$ python -q
>>> import numpy as np
>>> import numpy.linalg as la
>>> np.set_printoptions(precision=3, suppress=True, linewidth=160, legacy="1.25")
>>> W0 = np.load("sample17.npy")
>>> W0
array([[ 0.47 ,  0.227, -0.53 ,  0.076,  0.227, -0.076,  0.227,  0.227, -0.53 ],
       [ 0.227,  0.903,  0.227, -0.032, -0.097,  0.032, -0.097, -0.097,  0.227],
       [-0.53 ,  0.227,  0.47 ,  0.076,  0.227, -0.076,  0.227,  0.227, -0.53 ],
       [ 0.076, -0.032,  0.076,  0.989, -0.032,  0.011, -0.032, -0.032,  0.076],
       [ 0.227, -0.097,  0.227, -0.032,  0.903,  0.032, -0.097, -0.097,  0.227],
       [-0.076,  0.032, -0.076,  0.011,  0.032,  0.989,  0.032,  0.032, -0.076],
       [ 0.227, -0.097,  0.227, -0.032, -0.097,  0.032,  0.903, -0.097,  0.227],
       [ 0.227, -0.097,  0.227, -0.032, -0.097,  0.032, -0.097,  0.903,  0.227],
       [-0.53 ,  0.227, -0.53 ,  0.076,  0.227, -0.076,  0.227,  0.227,  0.47 ]])
>>> A2 = np.array([[1, 0, 2],
...     [1, 2, 2],
...     [2, 0, 1],
...     [1, 2, 1],
...     [0, 0, 2],
...     [1, 0, 1],
...     [1, 1, 2],
...     [1, 1, 1],
...     [1, 0, 1]])
>>> la.matrix_rank(np.vstack([W0, A2.T]))
9
>>> np.einsum("ij,ij->i", W0, W0)
array([1., 1., 1., 1., 1., 1., 1., 1., 1.])
>>> rng = np.random.default_rng(332)
>>> idx = rng.integers(0, 3, 7)
>>> A = np.array([[2, 5, 6, 3, 9, 9, 5],
...     [0, 3, 8, 1, 0, 7, 2],
...     [3, 9, 0, 4, 6, 8, 1],
...     [1, 3, 3, 5, 4, 8, 6],
...     [5, 9, 2, 1, 4, 3, 4],
...     [1, 0, 1, 2, 5, 6, 6],
...     [3, 9, 9, 9, 7, 3, 3]]) * (idx[:, None] == idx)
>>> A
array([[2, 0, 6, 0, 0, 0, 0],
       [0, 3, 0, 0, 0, 7, 0],
       [3, 0, 0, 0, 0, 0, 0],
       [0, 0, 0, 5, 0, 0, 6],
       [0, 9, 0, 0, 4, 3, 0],
       [0, 0, 0, 0, 5, 6, 0],
       [0, 0, 0, 9, 0, 0, 3]])
>>> Uu, s, Vh = la.svd(A, full_matrices=False)
>>> np.round(Uu.T @ Uu, 3) + 0
array([[1., 0., 0., 0., 0., 0., 0.],
       [0., 1., 0., 0., 0., 0., 0.],
       [0., 0., 1., 0., 0., 0., 0.],
       [0., 0., 0., 1., 0., 0., 0.],
       [0., 0., 0., 0., 1., 0., 0.],
       [0., 0., 0., 0., 0., 1., 0.],
       [0., 0., 0., 0., 0., 0., 1.]])
>>> round(np.sqrt((s ** 2).sum()), 3), round(float(la.norm(A)), 3)
(20.616, 20.616)
>>> (s > 1e-8).sum()
7
>>> np.round(Vh @ Vh.T, 3) + 0
array([[1., 0., 0., 0., 0., 0., 0.],
       [0., 1., 0., 0., 0., 0., 0.],
       [0., 0., 1., 0., 0., 0., 0.],
       [0., 0., 0., 1., 0., 0., 0.],
       [0., 0., 0., 0., 1., 0., 0.],
       [0., 0., 0., 0., 0., 1., 0.],
       [0., 0., 0., 0., 0., 0., 1.]])
